% ipython --no-banner

In [1]: import numpy as np

In [2]: import numpy.linalg as la

In [3]: np.set_printoptions(suppress=True, linewidth=140)

In [4]: rd = lambda a: np.round(a, 2) + 0

In [5]: data = np.array([[1, -2, 4, -8],
   ...:     [1, -1, 1, -1],
   ...:     [1, 0, 0, 0],
   ...:     [1, 1, 1, 1],
   ...:     [1, 2, 4, 8],
   ...:     [1, 3, 9, 27],
   ...:     [1, 4, 16, 64],
   ...:     [1, 5, 25, 125],
   ...:     [1, 6, 36, 216],
   ...:     [1, 7, 49, 343],
   ...:     [1, 8, 64, 512],
   ...:     [1, 9, 81, 729],
   ...:     [1, 10, 100, 1000]])

In [6]: print(data)
[[   1   -2    4   -8]
 [   1   -1    1   -1]
 [   1    0    0    0]
 [   1    1    1    1]
 [   1    2    4    8]
 [   1    3    9   27]
 [   1    4   16   64]
 [   1    5   25  125]
 [   1    6   36  216]
 [   1    7   49  343]
 [   1    8   64  512]
 [   1    9   81  729]
 [   1   10  100 1000]]

In [7]: proj = data @ la.solve(data.T @ data, data.T)

In [8]: print(rd(la.eigvalsh(proj)))
[0. 0. 0. 0. 0. 0. 0. 0. 0. 1. 1. 1. 1.]

In [9]: print(rd(np.trace(proj)))
4.0

In [10]: print(rd(proj @ data[:, 2]))
[  4.   1.   0.   1.   4.   9.  16.  25.  36.  49.  64.  81. 100.]

In [11]: print(rd(np.diag(proj)))
[0.73 0.27 0.23 0.25 0.23 0.19 0.17 0.19 0.23 0.25 0.23 0.27 0.73]

In [12]: x0 = np.array([3, 3, 2, -2])

In [13]: rhs = data @ x0

In [14]: print(rd(la.lstsq(data, rhs)[0]))
[ 3.  3.  2. -2.]

In [15]: print(rhs)
[   21     4     3     6     1   -24   -81  -182  -339  -564  -869 -1266 -1767]

In [16]: print(rd(la.pinv(data) @ data))
[[1. 0. 0. 0.]
 [0. 1. 0. 0.]
 [0. 0. 1. 0.]
 [0. 0. 0. 1.]]

In [17]: rng = np.random.default_rng(67637)

In [18]: rhs = rhs + 0.02 * rng.normal(size=13)

In [19]: print(rd(rhs))
[   21.04     3.97     3.       5.97     0.95   -24.01   -81.01  -182.03  -339.    -564.01  -868.97 -1265.95 -1766.98]

In [20]: coef, *_ = la.lstsq(data, rhs)

In [21]: print(rd(coef))
[ 2.98  2.99  2.   -2.  ]

In [22]: print(rd(la.norm(rhs - data @ coef)))
0.06

In [23]: B = data[0, 0] * data[1:] - np.outer(data[1:, 0], data[0])

In [24]: print(B)
[[   0    1   -3    7]
 [   0    2   -4    8]
 [   0    3   -3    9]
 [   0    4    0   16]
 [   0    5    5   35]
 [   0    6   12   72]
 [   0    7   21  133]
 [   0    8   32  224]
 [   0    9   45  351]
 [   0   10   60  520]
 [   0   11   77  737]
 [   0   12   96 1008]]

In [25]: print(la.matrix_rank(B), la.matrix_rank(data))
3 4

In [26]: print(np.flatnonzero(~B.round(6).any(axis=1)))
[]
